$ python3 -q
>>> import numpy as np
>>> np.set_printoptions(precision=1, suppress=True, linewidth=200, sign=" ")
>>> W0 = np.load("mat.npy")
>>> W0
array([[-2,  0,  0,  0,  0,  0,  1,  0,  1,  0,  0, -8,  0,  0],
       [ 0, -3,  2,  0,  0,  8,  0,  1,  0, -2,  0,  0,  0,  0],
       [ 0,  4, -7, -9,  0,  4,  0,  6,  0,  9,  0,  0,  0,  0],
       [ 0,  1,  1,  7,  0, -8,  0,  8,  0,  5,  0,  0,  0,  0],
       [ 0,  0,  0,  0, -8,  0,  0,  0,  0,  0, -5,  0, -9, -2],
       [ 0, -3,  0,  8,  0,  2,  0, -7,  0,  6,  0,  0,  0,  0],
       [ 8,  0,  0,  0,  0,  0,  7,  0, -7,  0,  0, -2,  0,  0],
       [ 0,  3,  9, -4,  0, -4,  0,  6,  0,  2,  0,  0,  0,  0],
       [-7,  0,  0,  0,  0,  0,  1,  0,  4,  0,  0, -7,  0,  0],
       [ 0,  5, -9,  6,  0, -4,  0, -4,  0, -7,  0,  0,  0,  0],
       [ 0,  0,  0,  0, -1,  0,  0,  0,  0,  0,  2,  0,  2, -9],
       [-4,  0,  0,  0,  0,  0,  4,  0,  0,  0,  0, -1,  0,  0],
       [ 0,  0,  0,  0, -6,  0,  0,  0,  0,  0, -9,  0, -7,  2],
       [ 0,  0,  0,  0,  5,  0,  0,  0,  0,  0, -5,  0, -9,  0]])
>>> rng = np.random.default_rng(138)
>>> lab = rng.permutation(14)
>>> lab
array([ 10,  12,  11,   2,   1,   3,  13,   8,   7,   9,   4,   6,   0,   5])
>>> out = W0[lab][:, lab]
>>> np.allclose(out, W0)
False
>>> np.diag(out)
array([ 2, -7, -1, -7, -3,  7,  0,  4,  6, -7, -8,  7, -2,  2])
>>> np.allclose(W0, W0.T)
False
>>> out = np.linalg.inv(W0)
>>> round(np.linalg.det(W0) * np.linalg.det(out), 1)
np.float64(1.0)
>>> round(float(np.linalg.cond(W0)), 1)
50.6
>>> out = W0 / np.sqrt((W0 ** 2).mean(axis=1, keepdims=True))
>>> np.linalg.matrix_rank(out) == np.linalg.matrix_rank(W0)
np.True_
>>> np.linalg.matrix_rank(W0 - W0.mean(axis=1, keepdims=True))
np.int64(13)
>>> vec = np.array([-2, -1, 0, -1, 2, -1, 0, -2, -2, 2, -2, 2, -2, 0])
>>> target = W0 @ vec
>>> print(target)
[-14 -11   7  -6  12  19  -6  -3  -8 -13 -10   6  20  38]
>>> np.linalg.solve(W0.T, W0[0])
array([ 1.,  0.,  0.,  0., -0., -0.,  0.,  0.,  0.,  0., -0., -0., -0.,  0.])
>>> np.round(np.linalg.solve(W0, target + W0[:, 2]), 1) + 0
array([-2., -1.,  1., -1.,  2., -1.,  0., -2., -2.,  2., -2.,  2., -2.,  0.])
>>> np.round(np.linalg.solve(W0, W0[:, 6]), 1) + 0
array([ 0.,  0.,  0.,  0.,  0.,  0.,  1.,  0.,  0.,  0.,  0.,  0.,  0.,  0.])
>>> print(np.round(np.linalg.solve(W0, 5 * target), 1) + 0)
[-10.  -5.   0.  -5.  10.  -5.   0. -10. -10.  10. -10.  10. -10.   0.]
>>> feats = np.array([[0, 3, -2, 4, 4, 7, 6],
...     [-3, 0, -1, -8, 4, 2, 5],
...     [2, 1, 0, 3, -1, 4, 3],
...     [-4, 8, -3, 0, -3, 5, 3],
...     [-4, -4, 1, 3, 0, 2, -3],
...     [-7, -2, -4, -5, -2, 0, 1],
...     [-6, -5, -3, -3, 3, -1, 0]])
>>> # rows and columns are dependent
>>> left, s, Vh = np.linalg.svd(feats)
>>> evecs = Vh[:(s > 1e-8).sum()]
>>> vec = feats[6] + -3 * feats[1] + rng.integers(2) * np.eye(7)[5]
>>> vec
array([  3.,  -5.,   0.,  21.,  -9.,  -7., -15.])
>>> print(np.allclose(evecs.T @ evecs @ vec, vec))
True
>>> np.linalg.matrix_rank(np.vstack([feats, vec]))
np.int64(6)
>>> vec = np.array([2, -5, 3, 1, -4, 4, 1])
>>> print(np.round(np.linalg.eigvals(feats).real, 1) + 0)
[ 0.  0.  0.  0.  0.  0.  0.]
>>> print(np.round(np.linalg.det(feats), 1))
0.0
>>> q = np.linalg.solve(np.eye(7) - feats, np.eye(7) + feats)
>>> np.round(np.linalg.det(q), 1)
np.float64(1.0)
>>> np.flatnonzero(np.linalg.matrix_power((W0 != 0) + (W0.T != 0) + np.eye(14), 14)[0])
array([  0,   6,   8,  11])
>>> np.sort(np.linalg.eigvals(W0).real)
array([-15.2,  -9.4,  -7.4,  -7.4,  -6.2,  -6.2,   1. ,   4.2,   4.2,   4.6,   6.6,   6.6,   8.8,   8.8])
>>> feats @ feats
array([[-130,  -30,  -57,  -71,    6,   20,   16],
       [ -30, -119,   11,  -28,   24,  -62,  -55],
       [ -57,   11,  -40,  -32,    4,   26,   33],
       [ -71,  -28,  -32, -132,   18,  -33,   21],
       [   6,   24,    4,   18,  -55,  -14,  -30],
       [  20,  -62,   26,  -33,  -14,  -99,  -73],
       [  16,  -55,   33,   21,  -30,  -73,  -89]])
>>> (feats - feats.T) / 2
array([[ 0.,  3., -2.,  4.,  4.,  7.,  6.],
       [-3.,  0., -1., -8.,  4.,  2.,  5.],
       [ 2.,  1.,  0.,  3., -1.,  4.,  3.],
       [-4.,  8., -3.,  0., -3.,  5.,  3.],
       [-4., -4.,  1.,  3.,  0.,  2., -3.],
       [-7., -2., -4., -5., -2.,  0.,  1.],
       [-6., -5., -3., -3.,  3., -1.,  0.]])
>>> round(float(np.linalg.det(feats)), 1)
0.0
>>> np.trace(feats)
np.int64(0)
>>> np.allclose(feats, feats.T)
False
>>> np.round(np.sort(np.abs(np.linalg.eigvals(feats))), 1) + 0
array([  0. ,   3.2,   3.2,   9. ,   9. ,  15.5,  15.5])
>>> arr = np.load("case19.npy")
>>> print(arr)
[[ 1  1  1  1 -1 -1 -1 -1]
 [ 1 -1 -1  1  1 -1 -1  1]
 [ 1 -1  1 -1  1 -1  1 -1]
 [ 1 -1 -1  1 -1  1  1 -1]
 [ 1  1  1  1  1  1  1  1]
 [ 1  1 -1 -1 -1 -1  1  1]
 [ 1 -1  1 -1 -1  1 -1  1]
 [ 1  1 -1 -1  1  1 -1 -1]]
>>> arr.T @ arr
array([[ 8,  0,  0,  0,  0,  0,  0,  0],
       [ 0,  8,  0,  0,  0,  0,  0,  0],
       [ 0,  0,  8,  0,  0,  0,  0,  0],
       [ 0,  0,  0,  8,  0,  0,  0,  0],
       [ 0,  0,  0,  0,  8,  0,  0,  0],
       [ 0,  0,  0,  0,  0,  8,  0,  0],
       [ 0,  0,  0,  0,  0,  0,  8,  0],
       [ 0,  0,  0,  0,  0,  0,  0,  8]])
>>> out = np.linalg.invert(arr)
Traceback (most recent call last):
  File "<python-input-48>", line 1, in <module>
    out = np.linalg.invert(arr)
          ^^^^^^^^^^^^^^^^
AttributeError: module 'numpy.linalg' has no attribute 'invert'
>>> out = np.linalg.inv(arr)
>>> print(np.linalg.inv(out))
[[ 1.  1.  1.  1. -1. -1. -1. -1.]
 [ 1. -1. -1.  1.  1. -1. -1.  1.]
 [ 1. -1.  1. -1.  1. -1.  1. -1.]
 [ 1. -1. -1.  1. -1.  1.  1. -1.]
 [ 1.  1.  1.  1.  1.  1.  1.  1.]
 [ 1.  1. -1. -1. -1. -1.  1.  1.]
 [ 1. -1.  1. -1. -1.  1. -1.  1.]
 [ 1.  1. -1. -1.  1.  1. -1. -1.]]
>>> round(np.linalg.det(arr) * np.linalg.det(out), 1)
np.float64(1.0)
>>> np.allclose(out, arr.T)
False
>>> arr @ out
array([[ 1.,  0.,  0.,  0.,  0.,  0.,  0.,  0.],
       [ 0.,  1.,  0.,  0.,  0.,  0.,  0.,  0.],
       [ 0.,  0.,  1.,  0.,  0.,  0.,  0.,  0.],
       [ 0.,  0.,  0.,  1.,  0.,  0.,  0.,  0.],
       [ 0.,  0.,  0.,  0.,  1.,  0.,  0.,  0.],
       [ 0.,  0.,  0.,  0.,  0.,  1.,  0.,  0.],
       [ 0.,  0.,  0.,  0.,  0.,  0.,  1.,  0.],
       [ 0.,  0.,  0.,  0.,  0.,  0.,  0.,  1.]])
>>> out
array([[ 0.1,  0.1,  0.1,  0.1,  0.1,  0.1,  0.1,  0.1],
       [ 0.1, -0.1, -0.1, -0.1,  0.1,  0.1, -0.1,  0.1],
       [ 0.1, -0.1,  0.1, -0.1,  0.1, -0.1,  0.1, -0.1],
       [ 0.1,  0.1, -0.1,  0.1,  0.1, -0.1, -0.1, -0.1],
       [-0.1,  0.1,  0.1, -0.1,  0.1, -0.1, -0.1,  0.1],
       [-0.1, -0.1, -0.1,  0.1,  0.1, -0.1,  0.1,  0.1],
       [-0.1, -0.1,  0.1,  0.1,  0.1,  0.1, -0.1, -0.1],
       [-0.1,  0.1, -0.1, -0.1,  0.1,  0.1,  0.1, -0.1]])
>>> round(float(np.linalg.slogdet(arr)[0]), 1)
-1.0
>>> round(np.linalg.cond(arr), 1)
np.float64(1.0)
>>> K = np.load("dump.npy")
>>> K.round(1) + 0
array([[-0.4, -0.3, -0.1,  0.2,  0. ,  0. , -0.4,  0.3, -0.4,  0. , -0.1,  0.5],
       [ 0. ,  0. , -0.1,  0. ,  0.3,  0. , -0.2, -0.3, -0.4,  0.1,  0.8,  0. ],
       [-0.6,  0.3, -0.2, -0.1,  0. ,  0.3, -0.2,  0.2,  0.4,  0. ,  0.3, -0.3],
       [ 0.3, -0.2, -0.4, -0.5,  0.4, -0.1, -0.2,  0.3, -0.1, -0.3, -0.2, -0.3],
       [ 0. ,  0.5, -0.3, -0.5, -0.1,  0.1,  0.3,  0. , -0.3,  0.3, -0.2,  0.3],
       [ 0.1, -0.1, -0.6,  0.2, -0.5,  0.1,  0.1, -0.3,  0. , -0.4,  0.1,  0.1],
       [ 0.3, -0.1,  0.4, -0.3, -0.4,  0.6, -0.4,  0. , -0.1,  0. ,  0. , -0.1],
       [ 0.1,  0. , -0.1, -0.1,  0.3,  0.1, -0.4, -0.5,  0.5,  0.1, -0.2,  0.5],
       [-0.1,  0.6,  0.1,  0.3,  0.2,  0. , -0.3, -0.2, -0.3, -0.4, -0.3, -0.1],
       [ 0.2,  0.4,  0.2, -0.2, -0.1, -0.3,  0. ,  0.3,  0.2, -0.4,  0.4,  0.4],
       [ 0.4,  0.1, -0.2,  0.5,  0.3,  0.5,  0.2,  0.4,  0.1,  0.1,  0. ,  0.1],
       [ 0.3,  0.2, -0.3,  0.2, -0.3, -0.3, -0.5,  0.2,  0.1,  0.5,  0. , -0.2]])
>>> f = np.array([-8, 6, 0, -4, 9, -9, -5, 2, 4, 3, 2, 7])
>>> out = K + np.outer(f, np.eye(12)[4])
>>> print(out.round(1) + 0)
[[-0.4 -0.3 -0.1  0.2 -8.   0.  -0.4  0.3 -0.4  0.  -0.1  0.5]
 [ 0.   0.  -0.1  0.   6.3  0.  -0.2 -0.3 -0.4  0.1  0.8  0. ]
 [-0.6  0.3 -0.2 -0.1  0.   0.3 -0.2  0.2  0.4  0.   0.3 -0.3]
 [ 0.3 -0.2 -0.4 -0.5 -3.6 -0.1 -0.2  0.3 -0.1 -0.3 -0.2 -0.3]
 [ 0.   0.5 -0.3 -0.5  8.9  0.1  0.3  0.  -0.3  0.3 -0.2  0.3]
 [ 0.1 -0.1 -0.6  0.2 -9.5  0.1  0.1 -0.3  0.  -0.4  0.1  0.1]
 [ 0.3 -0.1  0.4 -0.3 -5.4  0.6 -0.4  0.  -0.1  0.   0.  -0.1]
 [ 0.1  0.  -0.1 -0.1  2.3  0.1 -0.4 -0.5  0.5  0.1 -0.2  0.5]
 [-0.1  0.6  0.1  0.3  4.2  0.  -0.3 -0.2 -0.3 -0.4 -0.3 -0.1]
 [ 0.2  0.4  0.2 -0.2  2.9 -0.3  0.   0.3  0.2 -0.4  0.4  0.4]
 [ 0.4  0.1 -0.2  0.5  2.3  0.5  0.2  0.4  0.1  0.1  0.   0.1]
 [ 0.3  0.2 -0.3  0.2  6.7 -0.3 -0.5  0.2  0.1  0.5  0.  -0.2]]
>>> round(float(np.linalg.det(out) / np.linalg.det(K)), 1), np.round(1 + np.linalg.solve(K, f)[4], 1)
(6.5, np.float64(6.5))
>>> vec = np.array([3, 0, 1, 0, 1, 0, 1, 0, 1, 2, 2, 1])
>>> target = K @ vec
>>> coef, lr = np.zeros(12), 1 / np.linalg.norm(K, 2) ** 2
>>> for i in range(40):
...     coef -= lr * K.T @ (K @ coef - target)
...     if i % 10 == 0: print(i, round(np.linalg.norm(K @ coef - target), 1))
... 
0 0.0
10 0.0
20 0.0
30 0.0
>>> coef.round(1) + 0
array([ 3.,  0.,  1.,  0.,  1.,  0.,  1.,  0.,  1.,  2.,  2.,  1.])
>>> left, s, Vh = np.linalg.svd(feats)
>>> print(np.argmax(s[:-1] / (s[1:] + 1e-6)) + 1)
6
>>> out = left[:, :6] @ np.diag(s[:6]) @ Vh[:6]
>>> np.linalg.matrix_rank(out)
np.int64(6)
>>> out = np.array([[0, 1, 3, 0, 0, 0, 1],
...     [1, 3, 1, 1, 2, 0, 0],
...     [3, 2, 2, 1, 0, 0, 1],
...     [3, 0, 2, 0, 1, 3, 2]])
>>> mat = out.T @ out
>>> mat
array([[ 19,   9,  13,   4,   5,   9,   9],
       [  9,  14,  10,   5,   6,   0,   3],
       [ 13,  10,  18,   3,   4,   6,   9],
       [  4,   5,   3,   2,   2,   0,   1],
       [  5,   6,   4,   2,   5,   3,   2],
       [  9,   0,   6,   0,   3,   9,   6],
       [  9,   3,   9,   1,   2,   6,   6]])
>>> out = mat / np.sqrt((mat ** 2).mean(axis=1, keepdims=True))
>>> np.linalg.matrix_rank(out) == np.linalg.matrix_rank(mat)
np.True_
>>> print(out[5])
[ 1.5  0.   1.   0.   0.5  1.5  1. ]
>>> lab = rng.permutation(7)
>>> lab
array([ 1,  0,  3,  6,  4,  2,  5])
>>> out = mat[lab][:, lab]
>>> np.round(np.sort(np.abs(np.linalg.eigvals(out))), 1) + 0
array([  0. ,   0. ,   0. ,   3.5,   6.4,  13.9,  49.2])
>>> out
array([[ 14,   9,   5,   3,   6,  10,   0],
       [  9,  19,   4,   9,   5,  13,   9],
       [  5,   4,   2,   1,   2,   3,   0],
       [  3,   9,   1,   6,   2,   9,   6],
       [  6,   5,   2,   2,   5,   4,   3],
       [ 10,  13,   3,   9,   4,  18,   6],
       [  0,   9,   0,   6,   3,   6,   9]])
>>> np.diag(out)
array([ 14,  19,   2,   6,   5,  18,   9])
>>> print(np.round(np.linalg.det(out), 1), round(float(np.linalg.det(mat[lab])), 1))
-0.0 0.0
>>> ev, evecs = np.linalg.eigh(mat)
>>> np.round(evecs.T @ evecs, 1) + 0
array([[ 1.,  0.,  0.,  0.,  0.,  0.,  0.],
       [ 0.,  1.,  0.,  0.,  0.,  0.,  0.],
       [ 0.,  0.,  1.,  0.,  0.,  0.,  0.],
       [ 0.,  0.,  0.,  1.,  0.,  0.,  0.],
       [ 0.,  0.,  0.,  0.,  1.,  0.,  0.],
       [ 0.,  0.,  0.,  0.,  0.,  1.,  0.],
       [ 0.,  0.,  0.,  0.,  0.,  0.,  1.]])
>>> print(np.round(np.linalg.eigvalsh(mat @ mat), 1) + 0)
[    0.      0.      0.     12.3    41.    193.6  2418.1]
>>> F = np.loadtxt("arr.csv", delimiter=",")
>>> F
array([[ 12.8, -13.3,  16.8,  12.3,   2.9,  -0.6,   4.6,  -8.3,  -4.4,   2.1,  -5.9,   5. ,  -1.5],
       [  4. ,  -4.2,  -8.7,  -1.9,  -0.3, -17.4,   3. ,  -2. ,  -2.1,   4.5, -13.3,   4.6,   4.7],
       [ 12.8, -13.8,  17.1,   9.9,   1.8,   1.6,   2.7,  -6.9,  -3.8,   2.5,  -7.5,   4.8,   0.2],
       [  2.5,   2.7,   2.8,  10.6,  -0.3,   3.8, -13.9,  12.1,   0.3, -13.3,   3.2,  11.2, -11.9],
       [  1.7,  -3.9,  -9. ,  -3. ,  -1.1, -18.8,   2.1,  -2. ,  -3.7,   3.5, -12.9,   3.8,   7.6],
       [  2.9,   5.7,   2.4,  10.2,   2. ,   5.5, -14. ,  13.4,   0.5, -15.2,   5.3,  11.5, -10.5],
       [  1.2,  -5.3,  -9.9,  -2.2,  -1.9, -17.8,   3. ,  -2. ,  -1.9,   3.8, -14.9,   3. ,   6.4],
       [ 10.6, -12.6,  17.4,  13.1,   1.7,   0.1,   5. ,  -6.9,  -4. ,   2.2,  -7.6,   4.5,  -2.3],
       [ 10.6, -12.9,  17.8,   9.4,   2.5,   0.4,   4.4,  -6.1,  -4.8,   3.7,  -4.5,   6.4,  -2.4],
       [ 12. , -12.6,  16.9,  11.2,   1.9,  -1.8,   4.7,  -7.9,  -2.9,   1.8,  -6.7,   2.8,  -2.3],
       [  4.9,  -6.7,  -9.3,  -2.2,   0.1, -16.7,   3.8,  -2. ,  -3.5,   3.4, -14.1,   4.6,   7. ],
       [ 11.3, -12.9,  17.2,  11.5,   2.2,   0.8,   3.3,  -7. ,  -5.1,   1.2,  -8.1,   5.6,  -1.2],
       [  2.5,   3.8,   3.9,   9.5,  -0.3,   2.8, -13.7,  13.1,  -0.3, -15. ,   4.9,  11.5, -11.7],
       [ 12.3, -11.5,  16.6,   9.6,   0.9,  -0.1,   3.9,  -8.3,  -3.3,   2. ,  -4.2,   5.9,  -0.2],
       [  1.3,   4.1,   3.7,  10.5,  -0.5,   5. , -12.8,  11.6,   0.1, -14.7,   4.3,  11.5, -10.1],
       [ 13.3, -14.5,  14.8,   9.7,   1.5,   1.8,   4.9,  -7.7,  -5.4,   2. ,  -6.5,   4.6,  -0.7],
       [ 13.8, -12.2,  17.7,  11.1,   1.1,   0.5,   2.7,  -7. ,  -3.5,   1.6,  -6.5,   4.5,  -1.9],
       [  0.9,   5.1,   2.7,  10.6,   2. ,   0.8, -13. ,  12.6,  -0.9, -13.5,   3. ,  12.2, -10.4],
       [  3.6,   6.9,   2.8,  11.4,  -0.2,   2.8, -13.7,  14.2,   1.2, -14.5,   4.3,  11.4, -10.3],
       [ 12.1, -14.9,  17. ,  11.7,   2.5,   1.4,   3.1,  -5.4,  -3.8,   4.1,  -6.4,   4.6,  -0.9],
       [  3.7,  -6. ,  -7.8,  -3.2,  -0.8, -18. ,   3.2,  -1.9,  -4.5,   3.3, -12.4,   3.9,   7.5],
       [ 11. , -13.9,  15.4,  13.5,   2.4,   0.5,   3.5,  -5.7,  -4. ,   2. ,  -6.8,   5. ,  -0.8],
       [  1.9,   4.1,   4.5,   9.2,  -0.3,   4.6, -12.5,  14.5,   1.9, -13.7,   4.3,  11.5, -10.7],
       [  1.5,  -0.6, -10.2,  -2.7,  -0.2, -19.1,   2.8,  -2.4,  -3.6,   1.4, -12.4,   2.3,   6.6],
       [  1.6,  -2.7, -10.1,  -3.7,   0.5, -16.7,   2.1,  -4.2,  -1.9,   2.7, -12.4,   3.7,   5.7],
       [  2.4,   5.9,   3.1,   9.9,   0.2,   3.2, -14.1,  14.6,   2.3, -13.4,   4. ,  11.3,  -9.5],
       [  2.4,  -3.2,  -8.7,  -3.5,  -0.6, -17.9,   3.2,  -1.8,  -4.2,   5.4, -14. ,   2.5,   6.5],
       [ 13.5, -13.5,  17. ,  13. ,   2.5,  -1.2,   2.4,  -5.8,  -4.8,   1.2,  -6.3,   3.7,   0.4],
       [  2.5,  -3.3,  -9.5,  -2.3,  -1.4, -16.2,   3.2,  -2.5,  -4.5,   3.4, -13.9,   2. ,   7.1],
       [  2.8,   6.7,   3.7,   9.8,  -0.1,   4.9, -11.6,  13.1,  -0.3, -14.3,   1.9,  12.7, -11.8],
       [ 11. , -11.9,  16.6,  12.9,   1.7,   1.2,   5. ,  -7.6,  -4. ,   2.1,  -6.3,   6.8,  -1. ],
       [ 12.8, -14.5,  16.6,  10.4,   0.7,   0.4,   4.2, -10.2,  -4.9,   3.7,  -6.6,   5.2,  -1.5],
       [  0.2,   3.6,   2.7,   9.9,   2.1,   3.4, -13.8,  13.1,   0.8, -13.1,   4. ,  12. , -12.1],
       [  3. ,  -4.2,  -9.7,  -2.7,  -2.6, -18.1,   3.9,  -1.6,  -2.9,   2.8, -13.1,   2.8,   7. ],
       [ 12.3, -13.5,  18.3,  12.7,   2.2,   0.1,   4.1,  -7.3,  -3.6,   2.3,  -5.7,   4.4,   0.5],
       [  0.6,   5.8,   2.2,   9.7,  -0.3,   3.4, -12.7,  13.1,   0.5, -14.7,   3.8,  10.6, -11.4],
       [ 10.5, -12.8,  18. ,   9.9,  -0.1,   0.4,   3.1,  -9.8,  -1.8,   0.8,  -6.3,   4.8,  -0.5],
       [ 14.3, -13.5,  16.2,  12.1,   2.4,  -0.2,   3.4,  -7.9,  -3.4,   3.8,  -3.9,   7.3,  -1.7],
       [ 11.6, -12.3,  16.3,  12.2,   2.8,  -2.4,   4.5,  -6.8,  -3.9,   3.3,  -6.1,   4.3,   1.2],
       [ 11.8, -13.1,  16.6,  11.1,   2.3,   0. ,   3.7,  -6.7,  -3.9,   4.6,  -7.6,   4.4,  -0.8],
       [ 13.2, -10.7,  16.2,  12.6,   1.3,  -0.1,   3.2,  -8.2,  -4.7,   1.1,  -4.8,   5.1,   0.4],
       [  2.1,  -3.4,  -9.6,  -1.7,   0.4, -18.6,   5.4,  -1. ,  -3.4,   2.4, -13.1,   4.5,   6.4]])
>>> Xs = (F - F.mean(axis=0)) / F.std(axis=0)
>>> print(Xs.std(axis=0))
[ 1.  1.  1.  1.  1.  1.  1.  1.  1.  1.  1.  1.  1.]
>>> np.argwhere(np.abs(Xs) > 2)
array([[ 22,   8],
       [ 25,   8],
       [ 33,   4]])
>>> coef = np.linalg.lstsq(np.delete(Xs, 9, axis=1), Xs[:, 9])[0]
>>> np.abs(coef).argmax()
np.int64(1)
>>> coef.round(1) + 0
array([ 0.1, -0.3,  0.2, -0.2,  0.1, -0.2,  0.2,  0. ,  0. , -0.2,  0. ,  0.1])
